$ python3 -q
>>> import numpy as np
>>> np.set_printoptions(suppress=True, linewidth=200)
>>> other = np.array([[-2, -2, -3], [2, 3, 3], [-1, -2, 1]])
>>> W0 = np.tril(other)
>>> print(W0)
[[-2  0  0]
 [ 2  3  0]
 [-1 -2  1]]
>>> w, V = np.linalg.eig(W0)
>>> w
array([ 1.,  3., -2.])
>>> other = np.array([[2, -6, -8], [-4, 0, -3]])
>>> C = np.kron(other, W0)
>>> round(np.linalg.norm(C, 2), 1), np.round(np.linalg.norm(other, 2) * np.linalg.norm(W0, 2), 1)
(np.float64(45.7), np.float64(45.7))
>>> C
array([[ -4,   0,   0,  12,   0,   0,  16,   0,   0],
       [  4,   6,   0, -12, -18,   0, -16, -24,   0],
       [ -2,  -4,   2,   6,  12,  -6,   8,  16,  -8],
       [  8,   0,   0,   0,   0,   0,   6,   0,   0],
       [ -8, -12,   0,   0,   0,   0,  -6,  -9,   0],
       [  4,   8,  -4,   0,   0,   0,   3,   6,  -3]])
>>> print(C.shape)
(6, 9)
>>> t3 = np.stack([C, -1 * C, C[::-1]])
>>> np.einsum("bij,cij->bc", t3, t3)
array([[ 2967, -2967,   544],
       [-2967,  2967,  -544],
       [  544,  -544,  2967]])
>>> np.round(np.linalg.norm(t3, axis=(1, 2)), 1)
array([54.5, 54.5, 54.5])
>>> np.linalg.matrix_rank(t3.reshape(3, -1))
np.int64(2)
>>> rng = np.random.default_rng(67248)
>>> lab = rng.permutation(3)
>>> other = W0[:, lab] * rng.choice([-1, 1], 3)
>>> other
array([[ 0,  0,  2],
       [ 0,  3, -2],
       [-1, -2,  1]])
>>> Uu, _, Vt = np.linalg.svd(W0.T @ other)
>>> lab
array([2, 1, 0])
>>> np.round(np.linalg.lstsq(W0, other)[0], 1) + 0
array([[ 0.,  0., -1.],
       [ 0.,  1.,  0.],
       [-1.,  0.,  0.]])
>>> print(np.round(Uu @ Vt, 1) + 0)
[[ 0.  0. -1.]
 [ 0.  1.  0.]
 [-1.  0.  0.]]
>>> feats = np.load("run2.npy")
>>> print(feats)
[[ 0 -3 -1]
 [ 3  0  8]
 [ 1 -8  0]]
>>> np.argsort(-np.linalg.norm(feats, axis=0).round(6), kind="stable")[:3]
array([1, 2, 0])
>>> print(np.linalg.cond(feats) > 100)
True
>>> print(round(float(np.linalg.norm(feats, 2) / np.linalg.norm(feats)), 1))
0.7
>>> u = np.array([7, 8])
>>> np.polyval(u, feats[0])
array([  8, -13,   1])
>>> print(np.cross(feats[0, :3], feats[1, :3]))
[-24  -3   9]
>>> np.array([np.convolve(row, u, "same") for row in feats])
array([[  0, -21, -31],
       [ 21,  24,  56],
       [  7, -48, -64]])
>>> np.correlate(feats[0], feats[1], "full")
array([  0, -24,  -8,  -9,  -3])
>>> lab = rng.permutation(3)
>>> print(lab)
[2 1 0]
>>> other = feats[lab][:, lab]
>>> np.round(np.sort(np.abs(np.linalg.eigvals(other))), 1) + 0
array([0. , 8.6, 8.6])
>>> np.trace(other)
np.int64(0)
>>> np.diag(other)
array([0, 0, 0])
>>> Uu, sigma, Vt = np.linalg.svd(feats)
>>> V = Vt[:(sigma > 1e-8).sum()]
>>> vec = feats[0] + 5 * feats[2] + rng.integers(2) * np.eye(3)[2]
>>> vec
array([  5., -43.,   0.])
>>> np.allclose(V.T @ V @ vec, vec)
False
>>> O, _ = np.linalg.qr(np.array([[-1.3, 1.9, 1.2, 1.0],
...     [-0.4, -0.8, -1.1, 2.1],
...     [0.1, 2.3, 0.7, -1.7],
...     [-0.6, 1.1, -0.1, 0.9]]))
>>> V, _ = np.linalg.qr(np.array([[-0.7, 0.1, 1.2, 0.8],
...     [-0.2, 0.5, 0.5, -0.2],
...     [0.1, 0.8, 0.9, -0.1],
...     [1.7, 0.8, 0.2, 1.1]]))
>>> sigma = 5 * 0.9 ** np.arange(4)
>>> mat = O[:, :4] * sigma @ V[:4]
>>> mat.round(1) + 0
array([[ 1. ,  0. ,  4.4, -1.5],
       [-1.2,  3.9,  0.5, -0.3],
       [-1.8, -1.1,  1.5,  3.5],
       [ 3.1,  1.4,  0.8,  2. ]])
>>> other = mat + rng.integers(-2, 3, (4, 1)) @ rng.integers(-2, 3, (1, 4))
>>> other.round(1)
array([[-1. , -1. ,  2.4, -2.5],
       [-3.2,  2.9, -1.5, -1.3],
       [ 0.2, -0.1,  3.5,  4.5],
       [ 7.1,  3.4,  4.8,  4. ]])
>>> np.round(other - mat, 1)
array([[-2., -1., -2., -1.],
       [-2., -1., -2., -1.],
       [ 2.,  1.,  2.,  1.],
       [ 4.,  2.,  4.,  2.]])
>>> print(np.linalg.matrix_rank(other - mat, tol=1e-8))
1
>>> m1 = np.loadtxt("case16.csv", delimiter=",")
>>> m1
array([[ 0., -2.,  2., -1.],
       [ 0.,  0., -2.,  1.],
       [ 0.,  0.,  0., -1.],
       [ 0.,  0.,  0.,  0.]])
>>> rank = np.linalg.matrix_rank(m1)
>>> rank
np.int64(3)
>>> ns = np.linalg.svd(m1)[2][rank:].T
>>> [int(np.linalg.matrix_rank(m1[:, :j + 1])) for j in range(4)]
[0, 1, 2, 3]
>>> ns.shape
(4, 1)
>>> [int(np.linalg.matrix_rank(np.delete(m1, i, axis=0))) for i in range(4)]
[2, 2, 2, 3]
>>> np.allclose(m1 @ ns, 0)
True
>>> round(np.linalg.det(m1.T), 1)
np.float64(0.0)
>>> round(float(np.linalg.det(2 * m1)), 1), np.round(np.linalg.det(m1), 1)
(0.0, np.float64(0.0))
>>> np.poly(m1)
array([1., 0., 0., 0., 0.])
>>> np.round(np.linalg.eigvals(m1), 1)
array([0., 0., 0., 0.])
>>> other = np.array([[-1, 3], [-1, 0], [-3, -1]])
>>> A = np.kron(np.eye(3, dtype=int), other)
>>> A
array([[-1,  3,  0,  0,  0,  0],
       [-1,  0,  0,  0,  0,  0],
       [-3, -1,  0,  0,  0,  0],
       [ 0,  0, -1,  3,  0,  0],
       [ 0,  0, -1,  0,  0,  0],
       [ 0,  0, -3, -1,  0,  0],
       [ 0,  0,  0,  0, -1,  3],
       [ 0,  0,  0,  0, -1,  0],
       [ 0,  0,  0,  0, -3, -1]])
>>> A.T @ A
array([[11,  0,  0,  0,  0,  0],
       [ 0, 10,  0,  0,  0,  0],
       [ 0,  0, 11,  0,  0,  0],
       [ 0,  0,  0, 10,  0,  0],
       [ 0,  0,  0,  0, 11,  0],
       [ 0,  0,  0,  0,  0, 10]])
>>> np.round(np.linalg.svd(A, compute_uv=False), 1)
array([3.3, 3.3, 3.3, 3.2, 3.2, 3.2])
>>> np.round(np.linalg.pinv(A), 1) + 0
array([[-0.1, -0.1, -0.3,  0. ,  0. ,  0. ,  0. ,  0. ,  0. ],
       [ 0.3,  0. , -0.1,  0. ,  0. ,  0. ,  0. ,  0. ,  0. ],
       [ 0. ,  0. ,  0. , -0.1, -0.1, -0.3,  0. ,  0. ,  0. ],
       [ 0. ,  0. ,  0. ,  0.3,  0. , -0.1,  0. ,  0. ,  0. ],
       [ 0. ,  0. ,  0. ,  0. ,  0. ,  0. , -0.1, -0.1, -0.3],
       [ 0. ,  0. ,  0. ,  0. ,  0. ,  0. ,  0.3,  0. , -0.1]])
>>> u, v = A[1], A[5]
>>> u @ v
np.int64(0)
>>> p = (u @ v) / (u @ u) * u
>>> (v - p) @ u
np.float64(0.0)
>>> round(np.linalg.norm(u + v) ** 2 + np.linalg.norm(u - v) ** 2, 1)
np.float64(22.0)
>>> print(p)
[-0.  0.  0.  0.  0.  0.]
>>> np.outer(u, v)
array([[0, 0, 3, 1, 0, 0],
       [0, 0, 0, 0, 0, 0],
       [0, 0, 0, 0, 0, 0],
       [0, 0, 0, 0, 0, 0],
       [0, 0, 0, 0, 0, 0],
       [0, 0, 0, 0, 0, 0]])
